% ipython --no-banner

In [1]: import numpy as np

In [2]: np.set_printoptions(precision=4, suppress=True, linewidth=140, legacy="1.25")

In [3]: def rnd(a):
   ...:     return np.round(a, 4) + 0
   ...: 

In [4]: W0 = np.array([[1, -1, -1, 1, -1, 1, 1, -1],
   ...:     [1, -1, 1, -1, -1, 1, -1, 1],
   ...:     [1, -1, 1, -1, 1, -1, 1, -1],
   ...:     [1, 1, 1, 1, 1, 1, 1, 1],
   ...:     [1, 1, -1, -1, -1, -1, 1, 1],
   ...:     [1, 1, 1, 1, -1, -1, -1, -1],
   ...:     [1, 1, -1, -1, 1, 1, -1, -1],
   ...:     [1, -1, -1, 1, 1, -1, -1, 1]])

In [5]: x0 = np.array([0, -1, -1, -3, 3, 1, 0, 0])

In [6]: (W0 @ x0).argmax()
Out[6]: 6

In [7]: W0 @ (2 * x0)
Out[7]: array([ -6,   2,  10,  -2,  -2, -18,  14,   2])

In [8]: np.linalg.norm(W0 @ x0) <= np.linalg.norm(W0, 2) * np.linalg.norm(x0) + 1e-9
Out[8]: True

In [9]: rnd(np.linalg.norm(W0, axis=0))
Out[9]: array([2.8284, 2.8284, 2.8284, 2.8284, 2.8284, 2.8284, 2.8284, 2.8284])

In [10]: W0.T @ W0
Out[10]: 
array([[8, 0, 0, 0, 0, 0, 0, 0],
       [0, 8, 0, 0, 0, 0, 0, 0],
       [0, 0, 8, 0, 0, 0, 0, 0],
       [0, 0, 0, 8, 0, 0, 0, 0],
       [0, 0, 0, 0, 8, 0, 0, 0],
       [0, 0, 0, 0, 0, 8, 0, 0],
       [0, 0, 0, 0, 0, 0, 8, 0],
       [0, 0, 0, 0, 0, 0, 0, 8]])

In [11]: rnd(np.linalg.svd(W0, compute_uv=False))
Out[11]: array([2.8284, 2.8284, 2.8284, 2.8284, 2.8284, 2.8284, 2.8284, 2.8284])

In [12]: W0[:, 3] @ W0[:, 4]
Out[12]: 0

In [13]: cov = W0.T @ W0

In [14]: np.trace(cov), (W0 ** 2).sum()
Out[14]: (64, 64)

In [15]: cov
Out[15]: 
array([[8, 0, 0, 0, 0, 0, 0, 0],
       [0, 8, 0, 0, 0, 0, 0, 0],
       [0, 0, 8, 0, 0, 0, 0, 0],
       [0, 0, 0, 8, 0, 0, 0, 0],
       [0, 0, 0, 0, 8, 0, 0, 0],
       [0, 0, 0, 0, 0, 8, 0, 0],
       [0, 0, 0, 0, 0, 0, 8, 0],
       [0, 0, 0, 0, 0, 0, 0, 8]])

In [16]: rnd(np.linalg.svd(W0, compute_uv=False) ** 2)
Out[16]: array([8., 8., 8., 8., 8., 8., 8., 8.])

In [17]: (W0 @ W0.T).shape
Out[17]: (8, 8)

In [18]: np.allclose(cov, cov.T)
Out[18]: True

In [19]: np.diag(cov)
Out[19]: array([8, 8, 8, 8, 8, 8, 8, 8])

In [20]: rng = np.random.default_rng(719)

In [21]: idx = rng.permutation(8)

In [22]: idx
Out[22]: array([0, 2, 3, 5, 1, 6, 7, 4])

In [23]: other = W0[idx][:, idx]

In [24]: rnd(np.sort(np.abs(np.linalg.eigvals(other))))
Out[24]: array([2.8284, 2.8284, 2.8284, 2.8284, 2.8284, 2.8284, 2.8284, 2.8284])

In [25]: np.diag(other)
Out[25]: array([ 1,  1,  1, -1, -1, -1,  1, -1])

In [26]: rnd(np.linalg.det(other)), rnd(np.linalg.det(W0[idx]))
Out[26]: (4096.0, 4096.0)

In [27]: w1 = np.array([[1, 2, 2],
    ...:     [2, 1, 2],
    ...:     [1, 1, 0],
    ...:     [0, 1, 0],
    ...:     [0, 0, 0],
    ...:     [2, 2, 1],
    ...:     [1, 1, 1],
    ...:     [2, 0, 1]])

In [28]: b = np.array([-3, 0, -2])

In [29]: H = np.maximum(W0 @ w1 + b, 0)

In [30]: (H > 0).astype(int)
Out[30]: 
array([[0, 1, 0],
       [0, 1, 0],
       [0, 0, 0],
       [1, 1, 1],
       [0, 0, 1],
       [0, 1, 0],
       [0, 1, 1],
       [0, 0, 0]])

In [31]: (H > 0).mean(axis=0)
Out[31]: array([0.125, 0.625, 0.375])

In [32]: C = np.array([[1, -5], [-2, 4], [0, 1]])

In [33]: H @ C
Out[33]: 
array([[ -8,  16],
       [ -4,   8],
       [  0,   0],
       [-10,   7],
       [  0,   3],
       [ -4,   8],
       [ -4,   9],
       [  0,   0]])

In [34]: w1 @ C
Out[34]: 
array([[-3,  5],
       [ 0, -4],
       [-1, -1],
       [-2,  4],
       [ 0,  0],
       [-2, -1],
       [-1,  0],
       [ 2, -9]])

In [35]: X = np.loadtxt("run12.csv", delimiter=",")

In [36]: X
Out[36]: 
array([[ 0.1922,  4.1218,  8.1176,  8.9163,  1.0055, -2.1634, -1.3185,  5.3895, -1.3486, -8.6917, -2.6137, -2.0383, -8.2278],
       [-0.2112,  3.4058,  8.3695,  8.6246,  1.4287, -2.1049, -1.1799,  5.34  , -2.1943, -8.5898, -3.1505, -1.7907, -8.188 ],
       [ 0.1951,  3.6529,  7.9758,  8.7755,  1.124 , -1.5307, -1.0665,  5.2438, -1.9793, -8.8808, -2.9537, -1.8497, -8.0181],
       [ 0.001 ,  3.526 ,  7.9632,  9.2275,  0.6018, -1.8112, -0.605 ,  4.6161, -1.8372, -9.3393, -3.4824, -2.3404, -7.9223],
       [ 0.3823,  3.7177,  8.2513,  8.4571,  0.9731, -1.9305, -1.2951,  5.7246, -2.471 , -8.8936, -2.9857, -2.1901, -7.7441],
       [-0.4542,  3.8033,  8.2067,  9.2465,  0.7876, -1.8459, -1.1612,  4.7217, -2.3542, -8.6538, -3.168 , -1.912 , -7.7682],
       [ 0.1824,  4.132 ,  8.0946,  9.3201,  1.2404, -1.8371, -1.1866,  5.0746, -2.3558, -8.8357, -3.2818, -2.0487, -7.5612],
       [-0.0354,  3.8182,  7.7762,  9.0932,  0.7767, -2.261 , -0.6866,  5.1142, -1.7178, -9.0143, -2.6684, -2.1468, -7.8769],
       [ 0.1254,  4.3248,  8.0885,  9.0636,  0.4934, -1.9254, -1.5772,  5.1485, -2.4498, -8.5949, -3.1648, -2.292 , -7.8273],
       [ 0.0806,  4.342 ,  7.9992,  8.803 ,  0.9116, -1.5767, -1.0958,  5.2235, -1.6834, -8.7455, -3.0405, -1.5885, -7.5064],
       [-0.1047,  3.6765,  7.9905,  9.2408,  1.0509, -1.6727, -0.9927,  5.4162, -2.0296, -9.1977, -3.247 , -2.0954, -8.1398],
       [-0.4704,  3.8841,  8.0888,  9.0796,  1.1317, -2.5904, -0.8069,  5.3892, -2.2097, -9.6394, -3.2319, -2.2922, -8.1319],
       [ 0.1491,  4.0635,  7.7705,  9.2266,  1.1989, -2.5043, -0.8652,  4.6448, -1.6653, -9.2887, -2.8525, -2.1792, -8.0548],
       [-0.2802,  3.671 ,  8.3094,  9.3697,  1.5313, -2.1386, -0.9177,  5.0222, -2.3516, -8.9246, -3.4807, -2.146 , -7.5419],
       [-0.0963,  3.8678,  8.0043,  8.8677,  0.9321, -1.621 , -0.6894,  4.9724, -2.3581, -8.6672, -3.4506, -1.5166, -7.7974],
       [ 0.2238,  3.9715,  7.9771,  9.1951,  0.9511, -2.374 , -1.2862,  4.9143, -1.5192, -8.9052, -2.6618, -2.1504, -8.2079],
       [ 0.5436,  3.6596,  7.9404,  8.9719,  0.9746, -1.9021, -1.2799,  5.0305, -1.7033, -9.1829, -2.873 , -1.8029, -7.6129],
       [ 0.2538,  3.7563,  7.9257,  9.35  ,  0.699 , -2.2386, -1.0733,  5.1518, -2.0662, -9.159 , -2.9451, -1.4158, -8.3487],
       [ 0.2702,  3.525 ,  7.7485,  8.8606,  1.2833, -2.0299, -1.5016,  5.4594, -2.0661, -8.7528, -3.0263, -1.9806, -7.9427],
       [ 5.0359, -0.8657,  0.0146, -6.2816,  6.8912, -7.5298, -3.9665, -7.3596,  6.3855,  2.3722, -2.1739,  0.1147, -2.6021],
       [ 5.0026, -1.0606, -0.0329, -6.46  ,  7.1403, -7.816 , -4.2401, -6.788 ,  6.0417,  1.6876, -2.6238,  0.217 , -2.8199],
       [ 4.5853, -0.5099,  0.2195, -5.9422,  6.8909, -7.9258, -3.227 , -7.1683,  6.4385,  2.6038, -1.9842, -0.2687, -2.564 ],
       [ 4.9594, -1.035 , -0.0189, -6.773 ,  6.7413, -7.6733, -4.0156, -6.7553,  5.9182,  1.7398, -1.9998,  0.3256, -2.9767],
       [ 4.5898, -0.4423, -0.12  , -5.972 ,  6.8377, -8.5345, -3.9979, -6.4778,  5.471 ,  2.6612, -2.1182,  0.2801, -2.5129],
       [ 4.7647, -0.7134,  0.1314, -6.2222,  6.7573, -7.5241, -3.9802, -6.7003,  5.4592,  1.4641, -1.9065,  0.21  , -3.1536],
       [ 5.1108, -1.3485,  0.2941, -5.47  ,  6.4172, -8.1302, -3.9614, -7.0976,  6.1189,  2.1017, -2.3369, -0.302 , -3.3054],
       [ 5.167 , -0.2482, -0.1139, -5.5142,  6.8028, -7.9474, -3.8624, -7.3249,  6.0579,  2.118 , -2.1387, -0.0109, -3.2192],
       [ 4.7264, -1.1417,  0.412 , -5.6494,  7.3855, -7.9407, -4.2   , -6.3259,  6.1047,  2.2397, -2.114 ,  0.1152, -3.4185],
       [ 5.0518, -0.6729,  0.1694, -5.8073,  6.7473, -8.1428, -3.9429, -7.2657,  5.5067,  1.6551, -2.3051,  0.5154, -3.5545],
       [ 4.9349, -0.9278, -0.2386, -5.6687,  7.3359, -7.933 , -4.3178, -7.4494,  6.0324,  1.8911, -1.7579, -0.0443, -3.4175],
       [ 5.1433, -0.9514, -0.3843, -6.0421,  7.3377, -7.9278, -4.2946, -7.0476,  6.2436,  1.8594, -1.5467, -0.0437, -2.9998],
       [ 5.2615, -1.2463, -0.0247, -5.9514,  6.6332, -8.1074, -4.1515, -6.7348,  6.0277,  1.7425, -1.6772, -0.2376, -3.1738],
       [ 5.0761, -1.5002,  0.1034, -6.2974,  7.4132, -8.2111, -4.2079, -6.7738,  5.8531,  1.9664, -2.3049, -0.0007, -2.7734],
       [ 4.7783, -0.8823,  0.2053, -6.1859,  6.7289, -7.7178, -4.583 , -6.9858,  5.7366,  2.0849, -2.1728,  0.1892, -2.8079],
       [ 5.0658, -1.3432,  0.5015, -6.0679,  6.8637, -7.7272, -4.5388, -7.1542,  6.0499,  1.825 , -1.907 ,  0.0585, -2.6473],
       [ 5.034 , -0.7163,  0.0773, -6.4943,  6.9365, -7.9584, -4.648 , -6.7056,  5.5615,  2.0562, -2.2271, -0.0177, -2.8182],
       [ 5.1082, -1.3561,  0.5791, -5.6058,  7.0494, -8.2422, -3.6585, -7.1972,  6.4029,  1.939 , -1.893 ,  0.0789, -2.6955],
       [ 4.8696, -1.3827,  0.4162, -5.6655,  7.1185, -7.8746, -3.8091, -6.4497,  6.2216,  1.4091, -1.8781,  0.1328, -3.4468]])

In [37]: idx = X[:, 3] > np.median(X[:, 3])

In [38]: f = X[idx].mean(axis=0) - X[~idx].mean(axis=0)

In [39]: idx.astype(int)
Out[39]: array([1, 1, 1, 1, 1, 1, 1, 1, 1, 1, 1, 1, 1, 1, 1, 1, 1, 1, 1, 0, 0, 0, 0, 0, 0, 0, 0, 0, 0, 0, 0, 0, 0, 0, 0, 0, 0, 0])

In [40]: (((X - X.mean(axis=0)) @ f > 0) == idx).mean()
Out[40]: 1.0

In [41]: U, sig, Vt = np.linalg.svd(X)

In [42]: np.argmax(sig[:-1] / (sig[1:] + 1e-6)) + 1
Out[42]: 2

In [43]: other = U[:, :2] @ np.diag(sig[:2]) @ Vt[:2]

In [44]: rnd(np.linalg.norm(X - other, 2)), rnd(sig[2])
Out[44]: (2.6444, 2.6444)

In [45]: np.linalg.matrix_rank(X, rtol=0.05)
Out[45]: 2

In [46]: other = np.c_[X[:, :12] @ np.array([[-3, 4, 5, -5, 2, -5, 7, 4, -3, 9, -2, 0],
    ...:     [4, -7, -2, -6, 8, -3, 0, -3, -2, 1, -2, 0],
    ...:     [8, 7, 1, 7, 7, -8, -7, -5, -1, -6, -7, -2],
    ...:     [-7, -4, 4, 1, 5, -4, -8, 7, 1, -6, 9, -4],
    ...:     [-3, 2, 4, -1, -5, 3, -7, -8, -2, 0, 4, 0],
    ...:     [-4, 4, 7, 7, -1, -5, 0, -8, -3, 8, -1, -8],
    ...:     [-2, -7, 3, 1, -9, 4, -7, -8, -5, 6, 6, -3],
    ...:     [4, 6, -9, -3, 7, 8, -2, 0, -5, 4, 7, 7],
    ...:     [-9, -4, 5, 7, -2, -2, 5, 5, 2, 7, -1, 5],
    ...:     [5, 5, -9, -4, 9, -6, 1, -2, -5, -7, 2, 4],
    ...:     [-8, 6, 1, -8, -7, -9, 3, 0, -2, 8, 8, -5],
    ...:     [2, 6, 4, -6, -1, -1, -5, 8, 9, -3, -2, 4]]), np.array([-3, -4, -1, 5, -1, -5, -9, -7, 4, 3, 5, -3, 4, -3, 7, 2, -8, -7, 8, 4, 0, -7, -6, 5, 3, 2, -3, -1, 2, 9, 3, -8, -2, 9, 0, -8, 4, 4])]

In [47]: rnd(other)
Out[47]: 
array([[  33.7813,  -37.978 ,   33.6328,   64.8774,  126.2985,   18.1521, -148.4805,   24.3747,    3.7467,  -63.405 ,   17.9286,
         -29.5057,   -3.    ],
       [  47.1162,  -29.6792,   30.4045,   69.4167,  122.4186,   28.2678, -161.5426,   14.1938,    5.479 ,  -78.0816,   14.1581,
         -30.2195,   -4.    ],
       [  35.6031,  -34.315 ,   39.8131,   69.4723,  118.0943,   23.5437, -153.9489,   16.2243,    4.0717,  -62.5384,   16.0747,
         -36.9519,   -1.    ],
       [  31.3446,  -54.2397,   46.2188,   82.4738,  112.9877,   27.5638, -156.0357,   19.4871,    7.3071,  -67.5877,   13.1324,
         -42.7119,    5.    ],
       [  48.1023,  -28.5653,   27.4693,   64.3466,  127.3335,   27.6498, -151.1902,   14.2507,   -0.8922,  -65.7653,   13.4577,
         -32.6908,   -1.    ],
       [  43.1727,  -41.661 ,   34.8625,   72.0612,  125.5202,   19.9978, -161.7953,   18.4619,    8.6444,  -83.3621,   13.681 ,
         -40.2909,   -5.    ],
       [  40.9764,  -41.6647,   37.1594,   67.1666,  128.7318,   22.7226, -160.6886,   16.8705,    3.597 ,  -74.9816,   16.3186,
         -38.5984,   -9.    ],
       [  29.9224,  -47.8991,   36.8119,   66.4221,  113.863 ,   25.6261, -153.1604,   22.8076,    4.5299,  -63.2989,   23.523 ,
         -35.8694,   -7.    ],
       [  47.9637,  -40.1064,   26.5203,   64.4148,  138.4705,   18.6668, -149.8392,   21.2083,    2.6587,  -77.1583,   11.0534,
         -36.2297,    4.    ],
       [  38.7265,  -39.5291,   38.1388,   66.6808,  125.8813,   20.1813, -153.3533,   19.3746,    6.2916,  -64.164 ,   12.6456,
         -33.2954,    3.    ],
       [  35.5099,  -42.2514,   38.8507,   74.7697,  120.7103,   30.0456, -160.4423,   17.685 ,    4.5749,  -67.8397,   19.7726,
         -37.7565,    5.    ],
       [  41.199 ,  -51.3846,   33.0629,   71.2077,  116.6503,   39.5391, -164.5258,   17.5968,    6.8417,  -74.3384,   19.9277,
         -34.2431,   -3.    ],
       [  27.1204,  -54.0277,   43.8646,   66.3579,  112.0219,   24.7239, -154.0648,   24.3217,    8.304 ,  -66.1422,   19.4693,
         -37.2394,    4.    ],
       [  42.3916,  -44.0423,   36.746 ,   74.3835,  122.6114,   29.9508, -169.8191,   13.0303,    4.9568,  -82.8482,   18.2417,
         -37.7172,   -3.    ],
       [  45.1352,  -40.5669,   37.5169,   69.1533,  121.4725,   26.5872, -162.516 ,   14.5013,    6.8721,  -74.337 ,   12.7081,
         -36.9091,    7.    ],
       [  29.6784,  -44.273 ,   38.32  ,   65.6718,  121.3038,   17.8384, -149.0514,   28.1449,    7.1405,  -67.2407,   18.1021,
         -33.9933,    2.    ],
       [  29.8873,  -37.4212,   44.7413,   67.8283,  117.2424,   20.615 , -148.7806,   27.3822,    9.1134,  -60.9141,   14.0518,
         -35.5931,   -8.    ],
       [  35.3606,  -40.0271,   40.1135,   62.3534,  120.9867,   23.8758, -157.4331,   33.1316,   12.8862,  -71.0189,   18.3263,
         -33.9648,   -7.    ],
       [  37.4438,  -32.6235,   32.2724,   63.8692,  123.1482,   28.1781, -150.8828,   23.1034,    4.8446,  -68.5707,   18.5961,
         -30.1122,    8.    ],
       [ -14.5302,   -7.333 ,   39.8548,  -15.7395,  -47.2231,  -21.5468,  106.8527,   43.638 ,   52.0551,  -21.0586, -124.4603,
          98.4625,    4.    ],
       [  -7.635 ,   -5.156 ,   36.7465,  -15.8382,  -46.9959,   -5.3033,  103.1428,   46.0324,   55.8402,  -23.3631, -126.464 ,
         104.584 ,    0.    ],
       [ -13.2241,  -17.3788,   33.013 ,  -16.2263,  -46.0316,  -19.71  ,   96.9747,   36.1085,   44.4824,  -24.5722, -113.7849,
          97.693 ,   -7.    ],
       [  -8.1943,   -0.6099,   34.9945,  -21.1834,  -52.0436,  -10.5658,  107.1662,   43.9231,   53.8969,  -15.8766, -124.5039,
         101.1275,   -6.    ],
       [   2.5877,   -6.4474,   16.1478,  -35.3337,  -32.5202,   -9.528 ,   96.0827,   48.3131,   49.9631,  -38.874 , -112.3041,
         108.7643,    5.    ],
       [  -7.6977,   -3.7563,   36.2681,  -21.8008,  -48.3177,  -12.231 ,   98.1622,   41.0104,   52.5402,  -20.0778, -119.4552,
          93.3822,    3.    ],
       [ -13.7524,  -10.5213,   35.551 ,  -11.9388,  -40.5063,  -18.219 ,  101.677 ,   54.0985,   52.1368,  -31.1651, -118.4726,
          98.0122,    2.    ],
       [ -15.8425,  -17.9709,   39.1222,  -23.8713,  -40.6712,  -21.5904,  101.1928,   49.405 ,   51.4733,  -25.5274, -116.8679,
          95.5881,   -3.    ],
       [  -9.8029,    1.6188,   30.733 ,  -17.745 ,  -37.8812,  -13.1893,   91.5945,   45.7322,   49.9991,  -31.4115, -111.6643,
         104.131 ,   -1.    ],
       [  -6.5016,  -10.2275,   39.4913,  -24.4609,  -44.595 ,  -15.0211,   95.2321,   51.7815,   59.1772,  -32.2677, -123.2627,
          96.7426,    2.    ],
       [ -23.043 ,   -9.7805,   42.7275,  -22.2917,  -52.2937,  -20.0472,  102.3371,   49.3797,   55.3104,  -25.1795, -114.3631,
          93.7623,    9.    ],
       [ -24.5275,   -5.7677,   40.2293,  -25.821 ,  -54.5497,  -17.2062,  108.4793,   49.2814,   52.5244,  -15.0368, -112.7058,
          98.1243,    3.    ],
       [ -18.0081,   -3.9958,   34.7379,  -22.219 ,  -48.6109,  -15.7912,  108.7497,   53.0069,   50.8276,  -17.452 , -114.3176,
          98.5692,   -8.    ],
       [  -8.8028,    0.0997,   33.0705,  -19.1808,  -48.8866,   -7.0042,  100.6193,   45.5797,   52.5644,  -27.9129, -119.7104,
         104.5315,   -2.    ],
       [  -4.4572,   -0.2007,   31.6349,  -19.6618,  -38.2632,  -18.2027,  103.752 ,   48.0343,   55.6752,  -31.5657, -125.995 ,
          99.5672,    9.    ],
       [ -13.2555,    2.9471,   40.5326,  -13.9032,  -45.6488,  -23.1468,  104.5884,   49.5959,   56.1541,  -25.877 , -125.4699,
          95.9417,    0.    ],
       [  -0.3821,    0.5764,   26.1501,  -25.3732,  -36.4339,  -12.6962,  107.3139,   45.351 ,   51.6661,  -28.5125, -125.9785,
         103.5916,   -8.    ],
       [ -19.1561,   -6.8425,   43.6967,  -14.0333,  -51.2491,  -21.0164,   95.0882,   49.9431,   53.7159,  -26.0329, -115.7284,
          97.3488,    4.    ],
       [ -18.8477,   -2.8759,   41.9186,  -13.3618,  -52.0678,  -11.1007,   92.4502,   47.7608,   53.1048,  -19.4464, -111.2244,
          97.7719,    4.    ]])

In [48]: rnd(np.linalg.lstsq(X, other[:, 0])[0])
Out[48]: array([-3.,  4.,  8., -7., -3., -4., -2.,  4., -9.,  5., -8.,  2.,  0.])

In [49]: np.linalg.matrix_rank(np.c_[X, other])
Out[49]: 14

In [50]: rnd(np.linalg.norm(other - X @ np.linalg.lstsq(X, other)[0], axis=0))
Out[50]: array([ 0.    ,  0.    ,  0.    ,  0.    ,  0.    ,  0.    ,  0.    ,  0.    ,  0.    ,  0.    ,  0.    ,  0.    , 29.2249])
